$ python3 -q
>>> import numpy as np
>>> from numpy import linalg as LA
>>> np.set_printoptions(precision=3, suppress=True, linewidth=200, sign=" ")
>>> arr = np.array([[0, 2, -1], [0, -1, 1], [0, 0, 0]])
>>> arr
array([[ 0,  2, -1],
       [ 0, -1,  1],
       [ 0,  0,  0]])
>>> np.abs(np.diag(LA.qr(arr)[1])) > 1e-9
array([False,  True, False])
>>> np.round(np.trace(LA.pinv(arr) @ arr), 3)
np.float64(2.0)
>>> arr @ LA.pinv(arr) @ arr
array([[ 0.,  2., -1.],
       [ 0., -1.,  1.],
       [ 0.,  0.,  0.]])
>>> np.unique(arr.round(6), axis=0).shape
(3, 3)
>>> M = np.load("data.npy")
>>> print(M)
[[ 8  0 -6]
 [ 0 18 -9]
 [-6 -9  9]]
>>> r0, v = M[2], M[0]
>>> print(r0 @ v)
-102
>>> r0 @ r0
np.int64(198)
>>> pr = (r0 @ v) / (r0 @ r0) * r0
>>> pr
array([ 3.091,  4.636, -4.636])
>>> round(float(LA.norm(r0 + v) ** 2 + LA.norm(r0 - v) ** 2), 3)
596.0
>>> v - pr
array([ 4.909, -4.636, -1.364])
>>> print(np.outer(r0, v))
[[-48   0  36]
 [-72   0  54]
 [ 72   0 -54]]
>>> def softmax(z):
...     e = np.exp(z - z.max(axis=-1, keepdims=True))
...     return e / e.sum(axis=-1, keepdims=True)
... 
>>> np.round(softmax(M[0] + -2), 3) + 0
array([ 1.,  0.,  0.])
>>> np.round(softmax(M[0]), 3) + 0
array([ 1.,  0.,  0.])
>>> softmax(M).sum(axis=1)
array([ 1.,  1.,  1.])
>>> np.round(softmax(10 * M[0]), 3) + 0
array([ 1.,  0.,  0.])
>>> scores = M @ M.T / np.sqrt(3)
>>> np.round(softmax(scores + np.triu(np.full(scores.shape, -np.inf), 1)), 3) + 0
array([[ 1.,  0.,  0.],
       [ 0.,  1.,  0.],
       [ 0.,  0.,  1.]])
>>> np.round(softmax(scores), 3) + 0
array([[ 1.,  0.,  0.],
       [ 0.,  1.,  0.],
       [ 0.,  0.,  1.]])
>>> print(softmax(scores).round(6).argmax(axis=1))
[ 0  1  2]
